>>> import numpy as np
>>> np.set_printoptions(suppress=True, linewidth=100)
>>> def tidy(a):
...     return np.round(a, 3) + 0
... 
>>> data = np.loadtxt("data.csv", delimiter=",")
>>> print(data)
[[ 1.  0.  0.  0.  0.  0.  0.  0.  0.  0.  0.]
 [ 3.  2.  0.  0.  0.  0.  0.  0.  0.  0.  0.]
 [ 0.  0.  0.  2.  0. -1.  0.  0.  3. -2. -1.]
 [ 0.  0.  0. -3. -1.  0. -1. -1.  2. -3.  0.]
 [ 0.  0.  0. -2.  0. -1.  1.  1. -1.  2.  1.]
 [ 0.  0. -1. -2.  1.  3.  2. -2. -3. -3.  2.]
 [ 0.  0.  3.  3. -3.  3.  1.  3.  2.  1. -1.]
 [ 0.  0.  1.  1.  3. -1. -3.  2. -3.  2. -3.]
 [ 0.  0.  2. -2. -1.  3.  2.  2.  1.  2.  3.]
 [ 0.  0. -2. -2. -1.  1.  2. -2.  1. -3.  1.]
 [ 0.  0.  0.  0. -1. -3. -3.  2.  3.  3. -2.]]
>>> t = np.radians(36)
>>> Rm = np.eye(11)
>>> Rm[7, 7] = Rm[9, 9] = np.cos(t)
>>> Rm[7, 9], Rm[9, 7] = -np.sin(t), np.sin(t)
>>> print(tidy(Rm))
[[ 1.     0.     0.     0.     0.     0.     0.     0.     0.     0.     0.   ]
 [ 0.     1.     0.     0.     0.     0.     0.     0.     0.     0.     0.   ]
 [ 0.     0.     1.     0.     0.     0.     0.     0.     0.     0.     0.   ]
 [ 0.     0.     0.     1.     0.     0.     0.     0.     0.     0.     0.   ]
 [ 0.     0.     0.     0.     1.     0.     0.     0.     0.     0.     0.   ]
 [ 0.     0.     0.     0.     0.     1.     0.     0.     0.     0.     0.   ]
 [ 0.     0.     0.     0.     0.     0.     1.     0.     0.     0.     0.   ]
 [ 0.     0.     0.     0.     0.     0.     0.     0.809  0.    -0.588  0.   ]
 [ 0.     0.     0.     0.     0.     0.     0.     0.     1.     0.     0.   ]
 [ 0.     0.     0.     0.     0.     0.     0.     0.588  0.     0.809  0.   ]
 [ 0.     0.     0.     0.     0.     0.     0.     0.     0.     0.     1.   ]]
>>> other = data @ Rm.T
>>> tidy(np.abs(other - data).max(axis=0))
array([0.   , 0.   , 0.   , 0.   , 0.   , 0.   , 0.   , 2.145, 0.   , 1.572, 0.   ])
>>> tidy(np.linalg.det(Rm)), tidy(np.trace(Rm))
(np.float64(1.0), np.float64(10.618))
>>> np.allclose(data @ data.T, other @ other.T)
True
>>> r0, v = data[4], data[10]
>>> r0 @ r0
np.float64(13.0)
>>> pr = (r0 @ v) / (r0 @ r0) * r0
>>> tidy(np.linalg.norm(r0 + v) ** 2 + np.linalg.norm(r0 - v) ** 2)
np.float64(116.0)
>>> data @ data
array([[  1.,   0.,   0.,   0.,   0.,   0.,   0.,   0.,   0.,   0.,   0.],
       [  9.,   4.,   0.,   0.,   0.,   0.,   0.,   0.,   0.,   0.,   0.],
       [  0.,   0.,  11.,  -6.,  -3.,   7.,   1.,   8.,   5.,   6.,   7.],
       [  0.,   0.,   6.,   9.,   4.,   2.,   2.,   7.,  -5.,  17.,   6.],
       [  0.,   0.,  -1.,  10.,  -1.,  -5.,  -3.,   5.,   2.,   7.,  -9.],
       [  0.,   0.,   1.,  12.,  -3.,  -1.,  -1.,   3.,  -7.,   8.,  -4.],
       [  0.,   0.,   5.,  -3.,   4.,  19.,   1.,  -3.,   2., -25.,  -1.],
       [  0.,   0., -16., -10.,  17., -16.,  -2., -17., -17., -16.,  -4.],
       [  0.,   0.,   3.,   8.,  -1.,   8.,   0.,   9.,   4.,   2.,  -6.],
       [  0.,   0.,  11.,  10.,  -8.,  11.,   4.,  11.,  -1.,  17.,   5.],
       [  0.,   0.,  -4., -11.,   8.,  -1.,   2.,  -4.,  -2.,  -1.,   6.]])
>>> (np.linalg.matrix_power((data != 0) + (data.T != 0) + np.eye(11), 11) > 0).astype(int)
array([[1, 1, 0, 0, 0, 0, 0, 0, 0, 0, 0],
       [1, 1, 0, 0, 0, 0, 0, 0, 0, 0, 0],
       [0, 0, 1, 1, 1, 1, 1, 1, 1, 1, 1],
       [0, 0, 1, 1, 1, 1, 1, 1, 1, 1, 1],
       [0, 0, 1, 1, 1, 1, 1, 1, 1, 1, 1],
       [0, 0, 1, 1, 1, 1, 1, 1, 1, 1, 1],
       [0, 0, 1, 1, 1, 1, 1, 1, 1, 1, 1],
       [0, 0, 1, 1, 1, 1, 1, 1, 1, 1, 1],
       [0, 0, 1, 1, 1, 1, 1, 1, 1, 1, 1],
       [0, 0, 1, 1, 1, 1, 1, 1, 1, 1, 1],
       [0, 0, 1, 1, 1, 1, 1, 1, 1, 1, 1]])
>>> tidy(np.sort(np.linalg.eigvals(data).real))
array([-3.859, -3.859, -1.717, -1.717,  1.   ,  1.763,  1.763,  1.814,  2.   ,  2.406,  2.406])
>>> (data != 0).astype(int)
array([[1, 0, 0, 0, 0, 0, 0, 0, 0, 0, 0],
       [1, 1, 0, 0, 0, 0, 0, 0, 0, 0, 0],
       [0, 0, 0, 1, 0, 1, 0, 0, 1, 1, 1],
       [0, 0, 0, 1, 1, 0, 1, 1, 1, 1, 0],
       [0, 0, 0, 1, 0, 1, 1, 1, 1, 1, 1],
       [0, 0, 1, 1, 1, 1, 1, 1, 1, 1, 1],
       [0, 0, 1, 1, 1, 1, 1, 1, 1, 1, 1],
       [0, 0, 1, 1, 1, 1, 1, 1, 1, 1, 1],
       [0, 0, 1, 1, 1, 1, 1, 1, 1, 1, 1],
       [0, 0, 1, 1, 1, 1, 1, 1, 1, 1, 1],
       [0, 0, 0, 0, 1, 1, 1, 1, 1, 1, 1]])
